% python3 -q
>>> import numpy as np
>>> np.set_printoptions(precision=2, suppress=True, linewidth=120, legacy="1.25")
>>> F = np.load("m.npy")
>>> F
array([[ 5, -5,  5, -5,  5, -5],
       [-5,  1, -5,  1, -5,  1],
       [-4,  2, -4,  2, -4,  2],
       [ 5, -5,  5, -5,  5, -5],
       [-5,  1, -5,  1, -5,  1],
       [-4,  2, -4,  2, -4,  2]])
>>> # columns 0 and 2 are equal
>>> np.linalg.cond(F) > 100
True
>>> E = np.array([[0.78, -0.86, -0.29],
...     [0.75, -0.52, -0.05],
...     [-0.68, -0.94, -0.66],
...     [-1.0, -0.99, -0.92],
...     [0.93, 0.97, 0.78],
...     [0.9, 0.8, 0.57],
...     [0.9, -0.25, 0.15],
...     [0.95, -0.27, 0.2],
...     [0.83, 0.58, 0.42],
...     [-1.0, -1.0, -0.96],
...     [-0.4, -0.77, -0.42],
...     [-0.97, -0.99, -0.89],
...     [0.62, 0.45, 0.29],
...     [0.91, 1.0, 0.97],
...     [0.42, -0.91, -0.46]])
>>> left, sigma, Vh = np.linalg.svd(F)
>>> V = Vh[:(sigma > 1e-8).sum()]
>>> rng = np.random.default_rng(29)
>>> x0 = F[1] + 5 * F[4] + rng.integers(2) * np.eye(6)[2]
>>> x0
array([-30.,   6., -29.,   6., -30.,   6.])
>>> np.allclose(V.T @ V @ x0, x0)
False
>>> np.diag(V.T @ V)
array([0.33, 0.33, 0.33, 0.33, 0.33, 0.33])
>>> np.round(np.linalg.norm(x0 - V.T @ V @ x0), 2)
0.82
>>> C2 = np.cov(E, rowvar=False)
>>> C2.shape
(3, 3)
>>> np.linalg.eigvalsh(C2)[::-1]
array([1.47, 0.19, 0.01])
>>> np.corrcoef(E.T)
array([[1.  , 0.7 , 0.87],
       [0.7 , 1.  , 0.95],
       [0.87, 0.95, 1.  ]])
>>> np.median(E, axis=0)
array([ 0.75, -0.52, -0.05])
>>> np.polyfit(E[:, 2], E[:, 1], 1)
array([ 1.18, -0.15])
>>> np.argwhere(np.triu(np.abs(np.corrcoef(E.T)) > 0.8, 1))
array([[0, 2],
       [1, 2]])
>>> E.std(axis=0)
array([0.78, 0.76, 0.61])
>>> np.argsort(-E.std(axis=0).round(6), kind="stable")
array([0, 1, 2])
>>> x0 = np.array([1, 1, 1])
>>> rhs = E @ x0
>>> np.round(np.linalg.pinv(E) @ E, 2) + 0
array([[1., 0., 0.],
       [0., 1., 0.],
       [0., 0., 1.]])
>>> rhs = rhs + 0.02 * rng.normal(size=15)
>>> rhs
array([-0.37,  0.18, -2.28, -2.91,  2.68,  2.28,  0.8 ,  0.89,  1.82, -2.97, -1.61, -2.88,  1.32,  2.88, -0.97])
>>> beta, *_ = np.linalg.lstsq(E, rhs)
>>> np.round(E.T @ (rhs - E @ beta), 2) + 0
array([0., 0., 0.])
>>> beta
array([0.98, 0.97, 1.07])
>>> data = np.load("mat.npy")
>>> data
array([[  5,  -3,  -7],
       [  9,   1, -12],
       [  7,  -7, -18],
       [  6,  -9, -24],
       [  8,  -2, -24],
       [ 15,   4, -32],
       [ 19,   8, -24],
       [ 26,  13, -19],
       [ 20,   5, -27],
       [ 26,   2, -19],
       [ 24,  -6, -22],
       [ 20,  -7, -29],
       [ 15,   1, -24],
       [ 17,   8, -16],
       [ 15,   5, -13],
       [ 17,  11, -19],
       [  9,  12, -17],
       [ 11,   3, -26],
       [  5,   1, -25],
       [ -4,   9, -22],
       [-10,   4, -30],
       [-10,   4, -27],
       [-11,  10, -23]])
>>> d = np.linalg.norm(data[:, None] - data[None], axis=-1)
>>> d.shape
(23, 23)
>>> d[:5, :5]
array([[ 0.  ,  7.55, 11.87, 18.06, 17.29],
       [ 7.55,  0.  , 10.2 , 15.91, 12.41],
       [11.87, 10.2 ,  0.  ,  6.4 ,  7.87],
       [18.06, 15.91,  6.4 ,  0.  ,  7.28],
       [17.29, 12.41,  7.87,  7.28,  0.  ]])
>>> d.mean(axis=1).argmax()
22
>>> np.unravel_index(d.round(6).argmax(), d.shape)
(7, 20)
>>> def softmax(z):
...     e = np.exp(z - z.max(axis=-1, keepdims=True))
...     return e / e.sum(axis=-1, keepdims=True)
... 
>>> np.round(softmax(data[10] + -2), 2) + 0
array([1., 0., 0.])
>>> softmax(data).sum(axis=1)
array([1., 1., 1., 1., 1., 1., 1., 1., 1., 1., 1., 1., 1., 1., 1., 1., 1., 1., 1., 1., 1., 1., 1.])
>>> np.round(softmax(data[10]), 2) + 0
array([1., 0., 0.])
>>> att = data @ data.T / np.sqrt(3)
>>> softmax(att).round(6).argmax(axis=1)
array([11,  5, 11, 11,  5,  5,  5,  7,  5,  7, 11, 11,  5,  7,  7,  7,  5,  5,  5, 20, 20, 20, 20])
>>> softmax(att)[10] @ data
array([ 20.,  -7., -29.])
>>> round(float(np.linalg.norm(data, "nuc")), 2)
200.21
>>> np.linalg.norm(data, axis=0)
array([ 71.84,  32.94, 107.88])
>>> round(float(np.linalg.norm(data, 1)), 2), round(np.linalg.norm(data, np.inf), 2)
(499.0, 58.0)
>>> round(np.linalg.norm(data) ** 2 / np.linalg.norm(data, 2) ** 2, 2)
1.23
>>> round(float(np.linalg.norm(data[22], 1)), 2), np.round(np.linalg.norm(data[22], np.inf), 2)
(44.0, 23.0)
